In [1]: import numpy as np

In [2]: np.set_printoptions(precision=3, suppress=True, linewidth=160)

In [3]: W0 = -2 * np.eye(4) + np.ones((4, 4))

In [4]: W0
Out[4]: 
array([[-1.,  1.,  1.,  1.],
       [ 1., -1.,  1.,  1.],
       [ 1.,  1., -1.,  1.],
       [ 1.,  1.,  1., -1.]])

In [5]: # equal to its transpose

In [6]: w, vecs = np.linalg.eigh(W0)

In [7]: vec = np.array([-5, 0, -1, 4])

In [8]: np.abs(W0).sum(axis=1).max(), np.abs(w).max()
Out[8]: (np.float64(4.0), np.float64(2.0))

In [9]: np.round(vec @ W0 @ vec / (vec @ vec), 3), w[0], np.round(w[-1], 3)
Out[9]: (np.float64(-1.905), np.float64(-2.0), np.float64(2.0))

In [10]: np.linalg.eigvalsh(W0[1:, 1:])
Out[10]: array([-2., -2.,  1.])

In [11]: np.round(vecs * np.abs(w) @ vecs.T, 3) + 0
Out[11]: 
array([[2., 0., 0., 0.],
       [0., 2., 0., 0.],
       [0., 0., 2., 0.],
       [0., 0., 0., 2.]])

In [12]: w, vecs = np.linalg.eigh(W0)

In [13]: np.linalg.svd(W0, compute_uv=False)
Out[13]: array([2., 2., 2., 2.])

In [14]: np.round(vecs.T @ vecs, 3) + 0
Out[14]: 
array([[1., 0., 0., 0.],
       [0., 1., 0., 0.],
       [0., 0., 1., 0.],
       [0., 0., 0., 1.]])

In [15]: w.sum(), np.trace(W0)
Out[15]: (np.float64(-4.0), np.float64(-4.0))

In [16]: np.round(vecs.T @ W0 @ vecs, 3) + 0
Out[16]: 
array([[-2.,  0.,  0.,  0.],
       [ 0., -2.,  0.,  0.],
       [ 0.,  0., -2.,  0.],
       [ 0.,  0.,  0.,  2.]])

In [17]: np.unique(w.round(6) + 0, return_counts=True)[1]
Out[17]: array([3, 1])

In [18]: A = np.load("layer18.npy")

In [19]: A
Out[19]: 
array([[0.429, 0.286, 0.286],
       [0.25 , 0.75 , 0.   ],
       [0.5  , 0.25 , 0.25 ]])

In [20]: # rows sum to 1

In [21]: proj = np.triu(np.array([[-2, 2, 1], [-1, 0, -1], [0, -1, 0]]), 1) + np.eye(3)

In [22]: M2 = proj @ A @ np.linalg.inv(proj)

In [23]: round(np.linalg.det(M2), 3)
Out[23]: np.float64(-0.027)

In [24]: np.round(np.trace(M2), 3), round(np.trace(A), 3)
Out[24]: (np.float64(1.429), np.float64(1.429))

In [25]: w, vecs = np.linalg.eig(A)

In [26]: np.sort(np.linalg.eigvals(A @ A))
Out[26]: array([0.003, 0.234, 1.   ])

In [27]: round(float(np.prod(w)), 3)
Out[27]: -0.027

In [28]: np.sort(np.linalg.eigvals(np.linalg.inv(A)))
Out[28]: array([-18.066,   1.   ,   2.066])

In [29]: np.kron(np.eye(2, dtype=int), A)
Out[29]: 
array([[0.429, 0.286, 0.286, 0.   , 0.   , 0.   ],
       [0.25 , 0.75 , 0.   , 0.   , 0.   , 0.   ],
       [0.5  , 0.25 , 0.25 , 0.   , 0.   , 0.   ],
       [0.   , 0.   , 0.   , 0.429, 0.286, 0.286],
       [0.   , 0.   , 0.   , 0.25 , 0.75 , 0.   ],
       [0.   , 0.   , 0.   , 0.5  , 0.25 , 0.25 ]])

In [30]: np.linalg.eigvals(A)
Out[30]: array([-0.055,  1.   ,  0.484])

In [31]: round(np.einsum("ii->", A), 3)
Out[31]: np.float64(1.429)

In [32]: round(np.linalg.det(A.T), 3)
Out[32]: np.float64(-0.027)

In [33]: round(float(np.linalg.eigvals(A).sum().real), 3)
Out[33]: 1.429

In [34]: np.round(np.einsum("ij,ji->", A, A), 3)
Out[34]: np.float64(1.237)

In [35]: m1 = np.load("run0.npy")

In [36]: m1
Out[36]: 
array([[-2.098, -1.913, -4.009,  1.977],
       [ 8.025, -8.003,  8.011,  2.073],
       [-9.056,  6.985,  1.997, -9.031],
       [-1.071, -0.999, -7.993,  4.999]])

In [37]: U, s, Vh = np.linalg.svd(m1)

In [38]: s
Out[38]: array([18.398, 13.578,  3.08 ,  0.017])

In [39]: np.argmax(s[:-1] / (s[1:] + 1e-6)) + 1
Out[39]: np.int64(3)

In [40]: M2 = U[:, :3] @ np.diag(s[:3]) @ Vh[:3]

In [41]: round(np.linalg.norm(m1 - M2) / np.linalg.norm(m1), 3)
Out[41]: np.float64(0.001)

In [42]: round(float(np.abs(m1 - M2).max()), 3)
Out[42]: 0.009
